$ python3 -q
>>> import numpy as np
>>> import numpy.linalg as la
>>> np.set_printoptions(suppress=True, linewidth=200)
>>> def rd(a):
...     return np.round(a, 1) + 0
... 
>>> F = np.load("x.npy")
>>> print(rd(F))
[[0.1 0.1 0.  0.2 0.3 0. ]
 [0.1 0.  0.  0.1 0.2 0. ]
 [0.  0.  0.  0.  0.1 0. ]
 [0.2 0.1 0.  0.2 0.4 0. ]
 [0.3 0.2 0.1 0.4 0.6 0.1]
 [0.  0.  0.  0.  0.1 0. ]]
>>> rng = np.random.default_rng(510945)
>>> M2 = F + rng.integers(-2, 3, (6, 1)) @ rng.integers(-2, 3, (1, 6))
>>> print(rd(M2))
[[ 4.1 -3.9 -2.  -3.8  2.3  4. ]
 [-3.9  4.   2.   4.1 -1.8 -4. ]
 [-4.   4.   2.   4.  -1.9 -4. ]
 [ 4.2 -3.9 -2.  -3.8  2.4  4. ]
 [ 4.3 -3.8 -1.9 -3.6  2.6  4.1]
 [ 2.  -2.  -1.  -2.   1.1  2. ]]
>>> print(np.abs(M2 - F).sum(axis=1))
[20. 20. 20. 20. 20. 10.]
>>> print(rd(la.svd(M2 - F, compute_uv=False)))
[19.4  0.   0.   0.   0.   0. ]
>>> ev, evecs = la.eigh(F)
>>> x = np.array([-2, -3, -2, 0, 0, -3])
>>> print(rd(np.abs(F).sum(axis=1).max()), rd(np.abs(ev).max()))
1.5 1.0
>>> print(rd(evecs * np.maximum(ev, 0) @ evecs.T))
[[0.1 0.1 0.  0.2 0.3 0. ]
 [0.1 0.  0.  0.1 0.2 0. ]
 [0.  0.  0.  0.  0.1 0. ]
 [0.2 0.1 0.  0.2 0.4 0. ]
 [0.3 0.2 0.1 0.4 0.6 0.1]
 [0.  0.  0.  0.  0.1 0. ]]
>>> print(rd(la.eigvalsh(F[1:, 1:])))
[0.  0.  0.  0.  0.9]
>>> print((np.sign(evecs[:, -1].round(6)) == np.sign(evecs[0, -1].round(6))).astype(int))
[1 1 1 1 1 1]
>>> x = np.array([1, 2, 0, 1, 0, 1])
>>> print(rd(np.eye(6) - F))
[[ 0.9 -0.1  0.  -0.2 -0.3  0. ]
 [-0.1  1.   0.  -0.1 -0.2  0. ]
 [ 0.   0.   1.   0.  -0.1  0. ]
 [-0.2 -0.1  0.   0.8 -0.4  0. ]
 [-0.3 -0.2 -0.1 -0.4  0.4 -0.1]
 [ 0.   0.   0.   0.  -0.1  1. ]]
>>> print((x - F @ x) @ (F @ x))
0.0
>>> print(rd(F @ F @ x))
[0.5 0.3 0.1 0.6 1.  0.1]
>>> U, sv, Vh = la.svd(F)
>>> evecs = Vh[:(sv > 1e-8).sum()]
>>> x = F[5] + 4 * F[3] + rng.integers(2) * np.eye(6)[2]
>>> print(rd(x))
[0.7 0.4 0.1 1.  1.5 0.1]
>>> print(rd(evecs.T @ evecs))
[[0.1 0.1 0.  0.2 0.3 0. ]
 [0.1 0.  0.  0.1 0.2 0. ]
 [0.  0.  0.  0.  0.1 0. ]
 [0.2 0.1 0.  0.2 0.4 0. ]
 [0.3 0.2 0.1 0.4 0.6 0.1]
 [0.  0.  0.  0.  0.1 0. ]]
>>> print(np.allclose(evecs.T @ evecs @ x, x))
True
>>> print(rd(np.diag(evecs.T @ evecs)))
[0.1 0.  0.  0.2 0.6 0. ]
>>> print(la.matrix_rank(np.vstack([F, x])))
1
>>> print(rd(la.norm(x - evecs.T @ evecs @ x)))
0.0
>>> A = np.loadtxt("out15.csv", delimiter=",")
>>> print(A)
[[ 0.  0.  0.  0. -2. -3.  0.  0.]
 [ 0.  3. -2.  0.  0.  0. -2.  0.]
 [ 0. -3.  0.  1.  0.  0.  0.  0.]
 [ 0.  0.  0.  0.  0.  0.  0.  0.]
 [ 0.  0.  0.  0. -3.  0.  0.  0.]
 [ 1. -3.  1.  0.  0.  0.  0.  0.]
 [ 0.  0. -3. -2. -1.  0. -1.  0.]
 [ 0.  0.  0.  0.  0.  0.  0.  0.]
 [-1.  0.  0.  0.  0.  0.  0.  0.]
 [ 3.  0.  3.  0.  0.  0.  0.  0.]]
>>> print(rd(la.norm(A, axis=0)))
[3.3 5.2 4.8 2.2 3.7 3.  2.2 0. ]
>>> rank = la.matrix_rank(A)
>>> print(rank)
7
>>> null = la.svd(A)[2][rank:].T
>>> print([int(la.matrix_rank(np.delete(A, i, axis=0))) for i in range(10)])
[6, 7, 7, 7, 7, 7, 7, 7, 7, 7]
>>> print([int(la.matrix_rank(A[:, :j + 1])) for j in range(8)])
[1, 2, 3, 4, 5, 6, 7, 7]
>>> print([int(la.matrix_rank(A[:i])) for i in range(1, len(A) + 1)])
[1, 2, 3, 3, 4, 5, 6, 6, 7, 7]
>>> print(null[:, 0] / null[np.abs(null[:, 0]).round(6).argmax(), 0])
[0. 0. 0. 0. 0. 0. 0. 1.]
>>> print(A @ null)
[[0.]
 [0.]
 [0.]
 [0.]
 [0.]
 [0.]
 [0.]
 [0.]
 [0.]
 [0.]]
>>> print(null.shape)
(8, 1)
>>> print(null @ null.T)
[[0. 0. 0. 0. 0. 0. 0. 0.]
 [0. 0. 0. 0. 0. 0. 0. 0.]
 [0. 0. 0. 0. 0. 0. 0. 0.]
 [0. 0. 0. 0. 0. 0. 0. 0.]
 [0. 0. 0. 0. 0. 0. 0. 0.]
 [0. 0. 0. 0. 0. 0. 0. 0.]
 [0. 0. 0. 0. 0. 0. 0. 0.]
 [0. 0. 0. 0. 0. 0. 0. 1.]]
>>> E = np.loadtxt("dump.csv", delimiter=",")
>>> print(E)
[[ 3.  2. -2.  2.  2.  2. -1. -2. -2.  3.]
 [ 3.  1. -1. -1.  3.  0. -1.  3. -2.  2.]
 [-1.  3. -1.  2. -1. -2.  0.  1.  0.  1.]
 [-2.  3. -1. -1.  1. -1. -1. -1. -2.  2.]
 [ 2.  3.  0.  3.  0. -1.  0.  1. -2. -2.]
 [-1. -3.  3.  1.  3. -2.  0.  2. -1.  1.]
 [ 2.  1. -1. -1.  1.  0.  2.  3.  3.  0.]
 [ 1.  0.  1.  2. -3.  0. -1.  1. -1.  2.]
 [ 1.  0. -3.  2.  2. -2.  2. -3. -2.  2.]
 [ 1.  3. -1.  0. -3.  1.  3.  2.  3.  0.]]
>>> x = np.array([1, 1, 0, 2, 3, 4, -2, 2, 0, -3])
>>> rhs = E @ x
>>> print(rhs)
[ 12.  13.  -6.  -8.  15.   0.   6.  -6. -13.  -3.]
>>> print(rd(la.solve(E.T, E[9])))
[0. 0. 0. 0. 0. 0. 0. 0. 0. 1.]
>>> print(rd(la.solve(E, 3 * rhs)))
[ 3.  3.  0.  6.  9. 12. -6.  6.  0. -9.]
>>> M2 = E + rng.integers(-2, 3, (10, 9)) @ rng.integers(-2, 3, (9, 10))
>>> print(M2)
[[  6.   1.  -7.   1.  -7.  -9.  -8.   2.  -4.   9.]
 [ -3.  -3.  -5.   6.   7.  -3.  -3.   6.  -4.  -1.]
 [  5.   4.   4.  -3.  -6.  13.   2.   6.  -5.  11.]
 [  0.  -2.  -2.  -6.  -6.   4.   7.   8.   2.   4.]
 [  1.   0. -10.   3.   5.  -8.   5.   9.   2.  -2.]
 [ -9.  -2.   6.  13.  15.   0.   0.  -2.  -4.   1.]
 [  8.  -2.   2.  -4.  -9.  -7.   8.   0.  15.   1.]
 [  8.   0.   4.   3.   8.   0.  -2.   0.   0.   9.]
 [  1.  -4.   0.   8.   0.   0.   3.   0.  -1.   4.]
 [  1.   4.   2.  -3.  -7.   1.   6.  -7.  10. -12.]]
>>> print(rd(la.svd(M2 - E, compute_uv=False)))
[31.2 27.  23.6 17.8 15.9 12.5  4.9  1.8  1.   0. ]
>>> print(np.abs(M2 - E).sum(axis=1))
[49. 38. 59. 48. 43. 45. 54. 32. 24. 42.]
>>> O, evecs = la.qr(M2[:, :1])[0], la.qr(M2[:, 1:])[0]
>>> sv = la.svd(O.T @ evecs, compute_uv=False)
>>> print(rd(la.norm(O @ O.T - evecs @ evecs.T, 2)))
1.0
>>> print(rd(np.degrees(np.arccos(sv.clip(0, 1)))))
[7.4]
>>> print(rd(sv))
[1.]
>>> W0 = np.load("run15.npy")
>>> print(W0)
[[-1  1  0  0]
 [ 3 -2  0  0]
 [ 0  0 -1  1]
 [ 0  0  3 -2]]
>>> # 2 blocks once reordered
>>> U, sv, Vh = la.svd(W0)
>>> print(np.argmax(sv[:-1] / (sv[1:] + 1e-6)) + 1)
2
>>> print(rd(sv))
[3.9 3.9 0.3 0.3]
>>> M2 = U[:, :2] @ np.diag(sv[:2]) @ Vh[:2]
>>> print(rd(la.norm(W0 - M2, 2)), rd(sv[2]))
0.3 0.3
>>> print(la.matrix_rank(M2))
2
>>> print((W0 - W0.T) / 2)
[[ 0. -1.  0.  0.]
 [ 1.  0.  0.  0.]
 [ 0.  0.  0. -1.]
 [ 0.  0.  1.  0.]]
>>> print(rd(la.det(W0)))
1.0
>>> print(np.allclose(W0 @ W0.T, W0.T @ W0))
False
>>> O, evecs = la.qr(W0[:, :1])[0], la.qr(W0[:, 1:])[0]
>>> sv = la.svd(O.T @ evecs, compute_uv=False)
>>> print(rd(np.degrees(np.arccos(sv.clip(0, 1)))))
[8.1]
>>> X = np.loadtxt("arr.csv", delimiter=",")
>>> print(X)
[[3. 2. 2. 2. 0.]
 [1. 0. 3. 3. 2.]
 [3. 2. 0. 1. 0.]
 [1. 1. 0. 2. 3.]
 [0. 3. 2. 1. 2.]
 [0. 2. 3. 3. 0.]]
>>> M2 = X / la.norm(X, axis=1, keepdims=True)
>>> C2 = M2 @ M2.T
>>> print(rd(np.degrees(np.arccos(np.clip(C2[2, 4], -1, 1)))))
63.8
>>> print(rd(la.norm(M2, axis=1)))
[1. 1. 1. 1. 1. 1.]
>>> print(rd(C2[2]))
[0.9 0.3 1.  0.5 0.4 0.4]
>>> lab = rng.permutation(5)
>>> M2 = X[:, lab] * rng.choice([-1, 1], 5)
>>> print(M2)
[[ 3.  2. -2.  0.  2.]
 [ 1.  3. -0.  2.  3.]
 [ 3.  0. -2.  0.  1.]
 [ 1.  0. -1.  3.  2.]
 [ 0.  2. -3.  2.  1.]
 [ 0.  3. -2.  0.  3.]]
>>> U, _, Vh = la.svd(X.T @ M2)
>>> print(lab)
[0 2 1 4 3]
>>> print(rd(la.lstsq(X, M2)[0]))
[[ 1.  0.  0.  0.  0.]
 [ 0.  0. -1.  0.  0.]
 [ 0.  1.  0.  0.  0.]
 [ 0.  0.  0.  0.  1.]
 [ 0.  0.  0.  1.  0.]]
>>> P = M2 @ la.solve(M2.T @ M2, M2.T)
>>> print(rd(P @ M2[:, 0]))
[3. 1. 3. 1. 0. 0.]
>>> print(np.allclose(P @ P, P))
True
>>> print(rd(P))
[[ 0.6  0.2  0.4 -0.2  0.   0. ]
 [ 0.2  0.9 -0.2  0.1  0.   0. ]
 [ 0.4 -0.2  0.6  0.2  0.   0. ]
 [-0.2  0.1  0.2  0.9  0.   0. ]
 [ 0.   0.   0.   0.   1.   0. ]
 [ 0.   0.   0.   0.   0.   1. ]]
>>> print(rd(np.diag(P)))
[0.6 0.9 0.6 0.9 1.  1. ]
>>> print(la.matrix_rank(np.eye(6) - P))
1
>>> print(np.trace(P))
5.0
>>> M2 = P / la.norm(P, axis=1, keepdims=True)
>>> C2 = M2 @ M2.T
>>> print((C2 - 2 * np.eye(6)).round(6).argmax(axis=1))
[2 0 0 2 0 0]
>>> print(rd(la.norm(M2, axis=1)))
[1. 1. 1. 1. 1. 1.]
>>> ang = np.radians(45)
>>> R = np.eye(5)
>>> R[4, 4] = R[0, 0] = np.cos(ang)
>>> R[4, 0], R[0, 4] = -np.sin(ang), np.sin(ang)
>>> print(rd(R))
[[ 0.7  0.   0.   0.   0.7]
 [ 0.   1.   0.   0.   0. ]
 [ 0.   0.   1.   0.   0. ]
 [ 0.   0.   0.   1.   0. ]
 [-0.7  0.   0.   0.   0.7]]
>>> M2 = X @ R.T
>>> print(rd(la.svd(X, compute_uv=False)), rd(la.svd(M2, compute_uv=False)))
[8.9 3.9 3.2 2.7 1.1] [8.9 3.9 3.2 2.7 1.1]
>>> print(np.allclose(X @ X.T, M2 @ M2.T))
True
>>> print(rd(la.det(R)), rd(np.trace(R)))
1.0 4.4
>>> M2 = np.array([[3, 2, 0, 0, 1, 3, 3]])
>>> m1 = np.block([[np.zeros((1, 1)), M2], [M2.T, np.zeros((7, 7))]])
>>> print(m1)
[[0. 3. 2. 0. 0. 1. 3. 3.]
 [3. 0. 0. 0. 0. 0. 0. 0.]
 [2. 0. 0. 0. 0. 0. 0. 0.]
 [0. 0. 0. 0. 0. 0. 0. 0.]
 [0. 0. 0. 0. 0. 0. 0. 0.]
 [1. 0. 0. 0. 0. 0. 0. 0.]
 [3. 0. 0. 0. 0. 0. 0. 0.]
 [3. 0. 0. 0. 0. 0. 0. 0.]]
>>> M2 = la.inv(E)
>>> print(np.allclose(M2, E.T))
False
>>> print(rd(E @ M2))
[[1. 0. 0. 0. 0. 0. 0. 0. 0. 0.]
 [0. 1. 0. 0. 0. 0. 0. 0. 0. 0.]
 [0. 0. 1. 0. 0. 0. 0. 0. 0. 0.]
 [0. 0. 0. 1. 0. 0. 0. 0. 0. 0.]
 [0. 0. 0. 0. 1. 0. 0. 0. 0. 0.]
 [0. 0. 0. 0. 0. 1. 0. 0. 0. 0.]
 [0. 0. 0. 0. 0. 0. 1. 0. 0. 0.]
 [0. 0. 0. 0. 0. 0. 0. 1. 0. 0.]
 [0. 0. 0. 0. 0. 0. 0. 0. 1. 0.]
 [0. 0. 0. 0. 0. 0. 0. 0. 0. 1.]]
>>> print(rd(M2))
[[ 0.  -0.3 -0.4  0.3  0.2 -0.1  0.7  0.5  0.1 -0.4]
 [ 0.1 -0.2 -0.2  0.3  0.2  0.   0.3  0.1 -0.1 -0.1]
 [ 0.  -0.5 -0.6  0.5  0.3  0.1  0.6  0.4 -0.1 -0.2]
 [ 0.2  0.1  0.4 -0.4 -0.1  0.1 -0.3 -0.2  0.   0.1]
 [ 0.1  0.   0.1  0.   0.   0.1  0.  -0.2  0.   0. ]
 [ 0.2  0.3  0.3 -0.4 -0.2  0.1 -0.7 -0.5 -0.1  0.5]
 [ 0.   0.1 -0.2  0.   0.   0.2 -0.3 -0.1  0.1  0.4]
 [ 0.   0.4  0.4 -0.4 -0.2  0.1 -0.5 -0.3 -0.1  0.3]
 [ 0.1 -0.3  0.   0.1  0.  -0.1  0.6  0.2 -0.1 -0.3]
 [ 0.1 -0.1 -0.1  0.2 -0.1  0.1  0.2  0.2  0.   0. ]]
>>> print(rd(la.det(E) * M2))
[[  17420.  153940.  241160. -174580. -130660.   66020. -367640. -247460.  -42280.  189720.]
 [ -29315.  112075.   92370. -176175.  -94775.    -165. -159890.  -63615.   30810.   33710.]
 [ -18725.  252205.  302590. -291305. -153105.  -75155. -326910. -227705.   28070.  104050.]
 [ -82624.  -47712. -203968.  193024.   39696.  -56448.  181760.  124496.   24032.  -74800.]
 [ -64172.    7484.  -27464.    6612.   -2012.  -57764.  -15640.   98708.   24056.   10600.]
 [-101830. -180570. -138380.  218370.  109650.  -60410.  398300.  248130.   75860. -254740.]
 [  24927.  -42119.   81974.     203.   -8973.  -86471.  137930.   68107.  -70306. -208230.]
 [  21111. -230127. -206938.  207379.   89531.  -38623.  287850.  166131.   37262. -161910.]
 [ -51963.  183891.    2754.  -67367.   -1983.   27699. -304770.  -92663.   36874.  169230.]
 [ -37055.   41815.   36730.  -87435.   48925.  -35705.  -85290. -104475.  -16190.    5270.]]
>>> print(rd(la.cond(E)))
24.6
>>> print((np.abs(M2) > 1e-9).astype(int))
[[1 1 1 1 1 1 1 1 1 1]
 [1 1 1 1 1 1 1 1 1 1]
 [1 1 1 1 1 1 1 1 1 1]
 [1 1 1 1 1 1 1 1 1 1]
 [1 1 1 1 1 1 1 1 1 1]
 [1 1 1 1 1 1 1 1 1 1]
 [1 1 1 1 1 1 1 1 1 1]
 [1 1 1 1 1 1 1 1 1 1]
 [1 1 1 1 1 1 1 1 1 1]
 [1 1 1 1 1 1 1 1 1 1]]
>>> print(rd(np.sort(la.eigvals(m1).real)))
[-5.7  0.   0.   0.   0.   0.   0.   5.7]
>>> print((m1 != 0).astype(int))
[[0 1 1 0 0 1 1 1]
 [1 0 0 0 0 0 0 0]
 [1 0 0 0 0 0 0 0]
 [0 0 0 0 0 0 0 0]
 [0 0 0 0 0 0 0 0]
 [1 0 0 0 0 0 0 0]
 [1 0 0 0 0 0 0 0]
 [1 0 0 0 0 0 0 0]]
>>> print(m1 @ m1)
[[32.  0.  0.  0.  0.  0.  0.  0.]
 [ 0.  9.  6.  0.  0.  3.  9.  9.]
 [ 0.  6.  4.  0.  0.  2.  6.  6.]
 [ 0.  0.  0.  0.  0.  0.  0.  0.]
 [ 0.  0.  0.  0.  0.  0.  0.  0.]
 [ 0.  3.  2.  0.  0.  1.  3.  3.]
 [ 0.  9.  6.  0.  0.  3.  9.  9.]
 [ 0.  9.  6.  0.  0.  3.  9.  9.]]
